$ python3 -q
>>> import numpy as np
>>> np.set_printoptions(precision=2, suppress=True, linewidth=140, sign=" ")
>>> arr = np.array([[1, 0, 0, 0, 0],
...     [-2, 1, 0, 0, 0],
...     [3, -3, 1, 0, 0],
...     [-1, 3, -3, 1, 0],
...     [-3, -1, 0, 1, 1]])
>>> arr
array([[ 1,  0,  0,  0,  0],
       [-2,  1,  0,  0,  0],
       [ 3, -3,  1,  0,  0],
       [-1,  3, -3,  1,  0],
       [-3, -1,  0,  1,  1]])
>>> arr @ arr
array([[  1,   0,   0,   0,   0],
       [ -4,   1,   0,   0,   0],
       [ 12,  -6,   1,   0,   0],
       [-17,  15,  -6,   1,   0],
       [ -5,   1,  -3,   2,   1]])
>>> np.sort(np.linalg.eigvals(arr))
array([ 1.,  1.,  1.,  1.,  1.])
>>> np.linalg.matrix_rank(arr - arr[0, 0] * np.eye(5))
np.int64(4)
>>> gram = arr.T @ arr
>>> np.linalg.svd(arr, compute_uv=False) ** 2
array([ 39.41,  14.08,   3.45,   0.06,   0.01])
>>> np.linalg.eigvalsh(gram)[::-1]
array([ 39.41,  14.08,   3.45,   0.06,   0.01])
>>> np.linalg.matrix_rank(gram)
np.int64(5)
>>> (arr @ arr.T).shape
(5, 5)
>>> gram
array([[ 24, -11,   6,  -4,  -3],
       [-11,  20, -12,   2,  -1],
       [  6, -12,  10,  -3,   0],
       [ -4,   2,  -3,   2,   1],
       [ -3,  -1,   0,   1,   1]])
>>> rng = np.random.default_rng(3497)
>>> J = np.array([[1, -5, -5, -6, 0, -9],
...     [-6, -7, 2, -3, -6, 3],
...     [9, 9, -7, 4, 8, 0],
...     [-1, 0, 7, 5, -3, -2],
...     [-3, -1, 1, 3, 7, 5],
...     [9, -3, -5, 0, 6, 3],
...     [-8, 6, -1, 3, 0, -9],
...     [4, -6, -6, -2, -3, -7],
...     [8, -7, 7, 6, 7, 0],
...     [3, -9, -2, -9, 3, 1],
...     [-3, 0, -8, -7, -8, 7],
...     [5, -6, 2, 9, -5, -1],
...     [-1, -2, -2, 7, 9, 2],
...     [9, -5, -6, -2, 8, 2]]) * (rng.random((14, 6)) < 0.3)
>>> J
array([[ 0,  0,  0,  0,  0,  0],
       [-6,  0,  0,  0, -6,  0],
       [ 9,  0,  0,  0,  0,  0],
       [ 0,  0,  7,  0, -3,  0],
       [ 0,  0,  1,  3,  0,  0],
       [ 9,  0,  0,  0,  0,  0],
       [-8,  6,  0,  0,  0,  0],
       [ 4,  0,  0, -2, -3, -7],
       [ 8, -7,  0,  0,  0,  0],
       [ 3, -9,  0,  0,  0,  0],
       [ 0,  0,  0,  0,  0,  0],
       [ 0,  0,  2,  0, -5,  0],
       [ 0,  0, -2,  0,  0,  0],
       [ 9, -5,  0,  0,  0,  2]])
>>> # rows 2 and 5 are equal
>>> Ac = J - J.mean(axis=0)
>>> Uu, sv, vt = np.linalg.svd(Ac, full_matrices=False)
>>> np.round(Ac.mean(axis=0), 2) + 0
array([ 0.,  0.,  0.,  0.,  0.,  0.])
>>> np.abs(Uu[:, 0]).argmax()
np.int64(6)
>>> vt[0] * np.sign(vt[0, np.abs(vt[0]).argmax()])
array([ 0.88, -0.46, -0.05, -0.02,  0.15,  0.02])
>>> sv ** 2 / (sv ** 2).sum()
array([ 0.64,  0.14,  0.1 ,  0.08,  0.03,  0.01])
>>> np.round(np.abs(vt[-1]), 2) + 0
array([ 0.04,  0.  ,  0.09,  0.95,  0.15,  0.26])
>>> other = np.c_[J[:, :4] @ np.array([[2, 0, 0, 0], [-3, 1, -3, 3], [1, -3, -1, 1], [2, -3, 1, -2]]), np.array([-3, -1, 1, 3, -1, -3, 0, 3, -2, 0, -1, 2, 1, -3])]
>>> other
array([[  0,   0,   0,   0,  -3],
       [-12,   0,   0,   0,  -1],
       [ 18,   0,   0,   0,   1],
       [  7, -21,  -7,   7,   3],
       [  7, -12,   2,  -5,  -1],
       [ 18,   0,   0,   0,  -3],
       [-34,   6, -18,  18,   0],
       [  4,   6,  -2,   4,   3],
       [ 37,  -7,  21, -21,  -2],
       [ 33,  -9,  27, -27,   0],
       [  0,   0,   0,   0,  -1],
       [  2,  -6,  -2,   2,   2],
       [ -2,   6,   2,  -2,   1],
       [ 33,  -5,  15, -15,  -3]])
>>> np.linalg.matrix_rank(np.c_[J, other])
np.int64(7)
>>> np.round(np.linalg.lstsq(J, other[:, 0])[0], 2) + 0
array([ 2., -3.,  1.,  2.,  0.,  0.])
>>> Ac = J - J.mean(axis=0)
>>> V = np.linalg.svd(Ac)[2][:1]
>>> other = Ac - Ac @ V.T @ V
>>> np.linalg.norm(other, axis=1).round(6).argmax()
np.int64(7)
>>> np.cov(Ac @ V.T, rowvar=False)
array( 35.62)
>>> other.std(axis=0)
array([ 1.23,  2.37,  1.93,  0.96,  1.85,  1.91])
>>> (Ac @ V.T).std(axis=0)
array([ 5.75])
>>> np.round(np.linalg.norm(other) / np.linalg.norm(Ac), 2)
np.float64(0.6)
